% python3 -q
>>> import numpy as np
>>> np.set_printoptions(precision=1, suppress=True, linewidth=100)
>>> X = np.array([[3, -3, -3, -1, 1, 1],
...     [-6, -6, 3, 2, 2, -1],
...     [-3, 0, 6, 1, 0, -2],
...     [-2, 2, 2, 3, -3, -3],
...     [4, 4, -2, -6, -6, 3],
...     [2, 0, -4, -3, 0, 6]])
>>> x = np.array([2, 2, 1, 1, 1, 0])
>>> rhs = X @ x
>>> b, lr = np.zeros(6), 1 / np.linalg.norm(X, 2) ** 2
>>> for i in range(30):
...     b -= lr * X.T @ (X @ b - rhs)
...     if i % 10 == 0: print(i, round(np.linalg.norm(X @ b - rhs), 1))
... 
0 13.0
10 5.3
20 3.2
>>> b
array([ 1.4,  2. ,  0.3,  0.5,  0.8, -0.6])
>>> W1 = np.array([[-1, -1, -2, -1],
...     [-1, 3, -2, 2],
...     [1, -3, 1, 0],
...     [-3, 0, 2, -2],
...     [2, -3, 3, -1],
...     [-3, -3, 3, 0]])
>>> b = np.array([2, 2, 2, 4])
>>> H = np.maximum(X @ W1 + b, 0)
>>> (H > 0).astype(int)
array([[1, 0, 1, 0],
       [1, 0, 1, 0],
       [1, 0, 1, 1],
       [0, 1, 0, 1],
       [0, 1, 0, 1],
       [0, 0, 1, 1]])
>>> np.linalg.matrix_rank(H)
np.int64(4)
>>> cent = np.array([[1, 3, 0], [-2, 0, -3], [2, 1, 3], [-2, 0, 2]])
>>> (H @ cent).round(6).argmax(axis=1)
array([2, 2, 1, 1, 1, 2])
>>> W1 @ cent
array([[ -1,  -5,  -5],
       [-15,  -5, -11],
       [  9,   4,  12],
       [  5,  -7,   2],
       [ 16,   9,  16],
       [  9,  -6,  18]])
>>> x = np.array([7, 9, 1, 3, 3, 1])
>>> np.sign((X @ x).round(6))
array([-1, -1, -1,  1,  1,  1])
>>> np.einsum("ij,j->i", X, x)
array([ -8, -82, -14,   3,  29,   7])
>>> X * x
array([[ 21, -27,  -3,  -3,   3,   1],
       [-42, -54,   3,   6,   6,  -1],
       [-21,   0,   6,   3,   0,  -2],
       [-14,  18,   2,   9,  -9,  -3],
       [ 28,  36,  -2, -18, -18,   3],
       [ 14,   0,  -4,  -9,   0,   6]])
>>> X @ x
array([ -8, -82, -14,   3,  29,   7])
>>> X @ (2 * x)
array([ -16, -164,  -28,    6,   58,   14])
>>> arr = np.loadtxt("layer3.csv", delimiter=",")
>>> arr.round(1) + 0
array([[0.3, 0.2, 0.1, 0.1, 0.1, 0.3, 0.3],
       [0.2, 0.1, 0. , 0. , 0. , 0.2, 0.2],
       [0.1, 0. , 0. , 0. , 0. , 0.1, 0.1],
       [0.1, 0. , 0. , 0. , 0. , 0.1, 0.1],
       [0.1, 0. , 0. , 0. , 0. , 0.1, 0.1],
       [0.3, 0.2, 0.1, 0.1, 0.1, 0.3, 0.3],
       [0.3, 0.2, 0.1, 0.1, 0.1, 0.3, 0.3]])
>>> U, s, Vt = np.linalg.svd(arr)
>>> V = Vt[:(s > 1e-8).sum()]
>>> rng = np.random.default_rng(118642)
>>> x = arr[5] + -1 * arr[1] + rng.integers(2) * np.eye(7)[0]
>>> x.round(1) + 0
array([1.1, 0.1, 0. , 0. , 0. , 0.1, 0.1])
>>> np.linalg.matrix_rank(np.vstack([arr, x]))
np.int64(2)
>>> np.round(np.diag(V.T @ V), 1) + 0
array([0.3, 0.1, 0. , 0. , 0. , 0.3, 0.3])
>>> np.allclose(V.T @ V @ x, x)
False
>>> np.unique(arr.round(6), axis=0).shape
(3, 7)
>>> np.linalg.lstsq(arr[:-1].T, arr[-1])[2]
np.int32(1)
>>> B = arr + rng.integers(-2, 3, (7, 1)) @ rng.integers(-2, 3, (1, 7))
>>> B.round(1) + 0
array([[ 0.3,  0.2,  0.1,  0.1,  0.1,  0.3,  0.3],
       [ 0.2, -1.9,  2. , -4. ,  2. ,  4.2, -3.8],
       [ 0.1,  2. , -2. ,  4. , -2. , -3.9,  4.1],
       [ 0.1, -2. ,  2. , -4. ,  2. ,  4.1, -3.9],
       [ 0.1,  0. ,  0. ,  0. ,  0. ,  0.1,  0.1],
       [ 0.3,  1.2, -0.9,  2.1, -0.9, -1.7,  2.3],
       [ 0.3,  0.2,  0.1,  0.1,  0.1,  0.3,  0.3]])
>>> B - arr
array([[ 0.,  0.,  0.,  0.,  0.,  0.,  0.],
       [ 0., -2.,  2., -4.,  2.,  4., -4.],
       [ 0.,  2., -2.,  4., -2., -4.,  4.],
       [ 0., -2.,  2., -4.,  2.,  4., -4.],
       [ 0.,  0.,  0.,  0.,  0.,  0.,  0.],
       [ 0.,  1., -1.,  2., -1., -2.,  2.],
       [ 0.,  0.,  0.,  0.,  0.,  0.,  0.]])
>>> np.linalg.matrix_rank(B - arr, tol=1e-8)
np.int64(1)
>>> np.abs(B - arr).sum(axis=1)
array([ 0., 18., 18., 18.,  0.,  9.,  0.])
>>> A = np.loadtxt("data.csv", delimiter=",")
>>> A
array([[ -4.4,   1.2,  -5.8,   0.1,   2.3],
       [  2.1,  -3.6,   2.4,  -6.8,  -6.1],
       [  2.1,   4.1,   4. ,  -0.7, -11.3],
       [ -2.2,   2.3,  12.9,   6.1,  -6.6],
       [  1.8,  -5. ,  -6.2,  18.5,  -0.8],
       [ -2.4,   1.2,  10.5,  -8.6,  -3.7],
       [ -2.2,   4.4,   2.2,   6.4,  14.8],
       [ -2.6,   3. ,  10.4,   1.8,   5.4],
       [  1.1,  -0.8,   7.3,  -2.4,  21.1],
       [  0. ,   4.5,  -3.6,   4.7,  18.7],
       [ -0.2,  -1.8,   3.1,   4.7,  -5.5],
       [ -0.3,   1.1,   0.2,   4.4,  -4.3],
       [ -2.8,  -0.6, -20. ,   4.3,  -9.1],
       [ -2.3,  -2.7, -16.3,  -3.7, -13.6],
       [ -2.3,  -0.5,  -2.1,  -2.9, -21.8],
       [ -4.5,   0. ,   3.3,  -8.9,   2.6],
       [  2.7,  -0.3,  -0.4,   0.8,  -1. ],
       [ -0.9,  -4.4, -10.2,  -2.3,   2.6]])
>>> B = np.c_[A[:, :2] @ np.array([[-1, -3], [-1, 0]]), np.array([4, 7, 3, 3, 2, 1, 1, 0, 5, 8, 5, 9, 4, 8, 3, 8, 2, 0])]
>>> B
array([[ 3.2, 13.2,  4. ],
       [ 1.5, -6.3,  7. ],
       [-6.2, -6.3,  3. ],
       [-0.1,  6.6,  3. ],
       [ 3.2, -5.4,  2. ],
       [ 1.2,  7.2,  1. ],
       [-2.2,  6.6,  1. ],
       [-0.4,  7.8,  0. ],
       [-0.3, -3.3,  5. ],
       [-4.5,  0. ,  8. ],
       [ 2. ,  0.6,  5. ],
       [-0.8,  0.9,  9. ],
       [ 3.4,  8.4,  4. ],
       [ 5. ,  6.9,  8. ],
       [ 2.8,  6.9,  3. ],
       [ 4.5, 13.5,  8. ],
       [-2.4, -8.1,  2. ],
       [ 5.3,  2.7,  0. ]])
>>> np.linalg.norm(np.linalg.qr(A)[0].T @ B, axis=0) ** 2 / ((B ** 2).sum(axis=0) + 1e-12)
array([1. , 1. , 0.1])
>>> np.round(np.linalg.lstsq(A, B[:, 0])[0], 1) + 0
array([-1., -1.,  0.,  0.,  0.])
>>> np.linalg.matrix_rank(np.c_[A, B])
np.int64(6)
>>> lab = A[:, 2] > np.median(A[:, 2])
>>> u = A[lab].mean(axis=0) - A[~lab].mean(axis=0)
>>> ((A - A.mean(axis=0)) @ u > 0).astype(int)
array([0, 1, 1, 1, 0, 1, 1, 1, 1, 1, 1, 0, 0, 0, 0, 1, 0, 0])
>>> lab.astype(int)
array([0, 1, 1, 1, 0, 1, 1, 1, 1, 0, 1, 0, 0, 0, 0, 1, 0, 0])
>>> round((((A - A.mean(axis=0)) @ u > 0) == lab).mean(), 1)
np.float64(0.9)
>>> u.round(1) + 0
array([ 0. ,  1.7, 13.4, -3.6,  4.2])
>>> np.argsort(-np.abs(u).round(6), kind="stable")
array([2, 4, 3, 1, 0])
